% python3 -q
>>> import numpy as np
>>> from numpy import linalg as LA
>>> np.set_printoptions(precision=2, suppress=True, linewidth=120)
>>> A = np.array([[0, 3, 2], [0, 2, 3], [0, 1, -1]])
>>> # null space of dimension 1
>>> left, s, VT = LA.svd(A)
>>> np.argmax(s[:-1] / (s[1:] + 1e-6)) + 1
np.int64(2)
>>> Y = left[:, :2] @ np.diag(s[:2]) @ VT[:2]
>>> round(float(np.abs(A - Y).max()), 2)
0.0
>>> [round(float(x), 2) for x in LA.svd(A, compute_uv=False)[:3]]
[5.0, 1.73, 0.0]
>>> print(np.argsort(-LA.norm(A, axis=0).round(6), kind="stable")[:3])
[1 2 0]
>>> def softmax(z):
...     e = np.exp(z - z.max(axis=-1, keepdims=True))
...     return e / e.sum(axis=-1, keepdims=True)
... 
>>> print(softmax(A[2]))
[0.24 0.67 0.09]
>>> softmax(A).sum(axis=1)
array([1., 1., 1.])
>>> S = A @ A.T / np.sqrt(3)
>>> np.round(softmax(S), 2) + 0
array([[0.64, 0.36, 0.  ],
       [0.36, 0.64, 0.  ],
       [0.32, 0.1 , 0.58]])
>>> softmax(S + np.triu(np.full(S.shape, -np.inf), 1))
array([[1.  , 0.  , 0.  ],
       [0.36, 0.64, 0.  ],
       [0.32, 0.1 , 0.58]])
>>> softmax(S).round(6).argmax(axis=1)
array([0, 1, 2])
>>> round(float(np.trace(LA.pinv(A) @ A)), 2)
2.0
>>> LA.lstsq(A[:-1].T, A[-1])[2]
np.int32(2)
>>> np.abs(np.diag(LA.qr(A)[1])) > 1e-9
array([False,  True,  True])
>>> np.allclose(A[:-1].T @ LA.lstsq(A[:-1].T, A[-1])[0], A[-1])
True
>>> basis = np.array([[1, 3, 0], [1, 0, 1], [0, 1, 0]])
>>> rng = np.random.default_rng(753607)
>>> data = (rng.random((18, 3)) < 0.25) @ basis
>>> data
array([[2, 3, 1],
       [1, 0, 1],
       [0, 0, 0],
       [2, 3, 1],
       [0, 1, 0],
       [0, 0, 0],
       [0, 1, 0],
       [1, 3, 0],
       [1, 3, 0],
       [0, 0, 0],
       [0, 0, 0],
       [0, 0, 0],
       [0, 0, 0],
       [0, 1, 0],
       [2, 3, 1],
       [1, 0, 1],
       [1, 1, 1],
       [1, 3, 0]])
>>> # row 3 repeats row 0
>>> Y = np.c_[data[:, :1] @ np.array([[1]]), np.array([-9, -4, -5, -9, 4, 0, 0, -1, 3, 6, 2, 0, 1, 3, 1, 4, 3, -8])]
>>> Y
array([[ 2, -9],
       [ 1, -4],
       [ 0, -5],
       [ 2, -9],
       [ 0,  4],
       [ 0,  0],
       [ 0,  0],
       [ 1, -1],
       [ 1,  3],
       [ 0,  6],
       [ 0,  2],
       [ 0,  0],
       [ 0,  1],
       [ 0,  3],
       [ 2,  1],
       [ 1,  4],
       [ 1,  3],
       [ 1, -8]])
>>> print(LA.matrix_rank(np.c_[data, Y]))
4
>>> dist = LA.norm(data[:, None] - data[None], axis=-1)
>>> LA.norm(data, axis=1)
array([3.74, 1.41, 0.  , 3.74, 1.  , 0.  , 1.  , 3.16, 3.16, 0.  , 0.  , 0.  , 0.  , 1.  , 3.74, 1.41, 1.73, 3.16])
>>> LA.norm(data - data.mean(axis=0), axis=1)
array([2.32, 1.43, 1.43, 2.32, 0.78, 1.43, 0.78, 1.84, 1.84, 1.43, 1.43, 1.43, 1.43, 0.78, 2.32, 1.43, 0.78, 1.84])
>>> print(np.flatnonzero(dist[13] < dist.mean() / 2))
[ 4  6 13]
>>> dist.shape
(18, 18)
>>> np.unravel_index(dist.round(6).argmax(), dist.shape)
(np.int64(0), np.int64(2))
>>> dist[13]
array([3.  , 1.73, 1.  , 3.  , 0.  , 1.  , 0.  , 2.24, 2.24, 1.  , 1.  , 1.  , 1.  , 0.  , 3.  , 1.73, 1.41, 2.24])
>>> C2 = np.cov(data, rowvar=False)
>>> print(np.argwhere(np.triu(np.abs(np.corrcoef(data.T)) > 0.8, 1)))
[]
>>> print(round(np.corrcoef(data[:, 0], data[:, 2])[0, 1], 2))
0.79
>>> print(LA.eigvalsh(C2)[::-1])
[2.25 0.4  0.01]
>>> data.std(axis=0)
array([0.75, 1.31, 0.47])
>>> Ac = data - data.mean(axis=0)
>>> V = LA.svd(Ac)[2][:2]
>>> Y = Ac - Ac @ V.T @ V
>>> print(np.round(np.cov(Ac @ V.T, rowvar=False), 2) + 0)
[[2.25 0.  ]
 [0.   0.4 ]]
>>> (Ac @ V.T).std(axis=0)
array([1.46, 0.61])
>>> Y.std(axis=0)
array([0.06, 0.02, 0.07])
>>> z = data[:, 0] > np.median(data[:, 0])
>>> r0 = data[z].mean(axis=0) - data[~z].mean(axis=0)
>>> r0
array([1.33, 1.78, 0.67])
>>> F = np.load("layer15.npy")
>>> F
array([[ 0.03,  0.04, -0.03],
       [12.04, 12.02, 17.99],
       [ 1.99,  2.03,  3.02]])
>>> # row 1 dominates
>>> w, V = LA.eig(F)
>>> np.round(F @ V[:, 0] - w[0] * V[:, 0], 2) + 0
array([0., 0., 0.])
>>> print(np.sort(LA.eigvals(F.T)))
[-0.06  0.05 15.08]
>>> round(float(np.prod(w)), 2)
-0.04
>>> W0 = np.loadtxt("case4.csv", delimiter=",")
>>> W0
array([[1., 2., 1., 2., 1., 2.],
       [3., 3., 3., 3., 3., 3.],
       [0., 3., 0., 3., 0., 3.],
       [1., 2., 1., 2., 1., 2.],
       [3., 3., 3., 3., 3., 3.],
       [0., 3., 0., 3., 0., 3.]])
>>> # rows 0 and 3 are equal
>>> np.abs(np.diag(LA.qr(W0)[1])) > 1e-9
array([ True,  True, False, False, False, False])
>>> np.allclose(W0[:-1].T @ LA.lstsq(W0[:-1].T, W0[-1])[0], W0[-1])
True
>>> print(round(float(np.trace(LA.pinv(W0) @ W0)), 2))
2.0
>>> print(np.round(W0 @ LA.pinv(W0) @ W0, 2) + 0)
[[1. 2. 1. 2. 1. 2.]
 [3. 3. 3. 3. 3. 3.]
 [0. 3. 0. 3. 0. 3.]
 [1. 2. 1. 2. 1. 2.]
 [3. 3. 3. 3. 3. 3.]
 [0. 3. 0. 3. 0. 3.]]
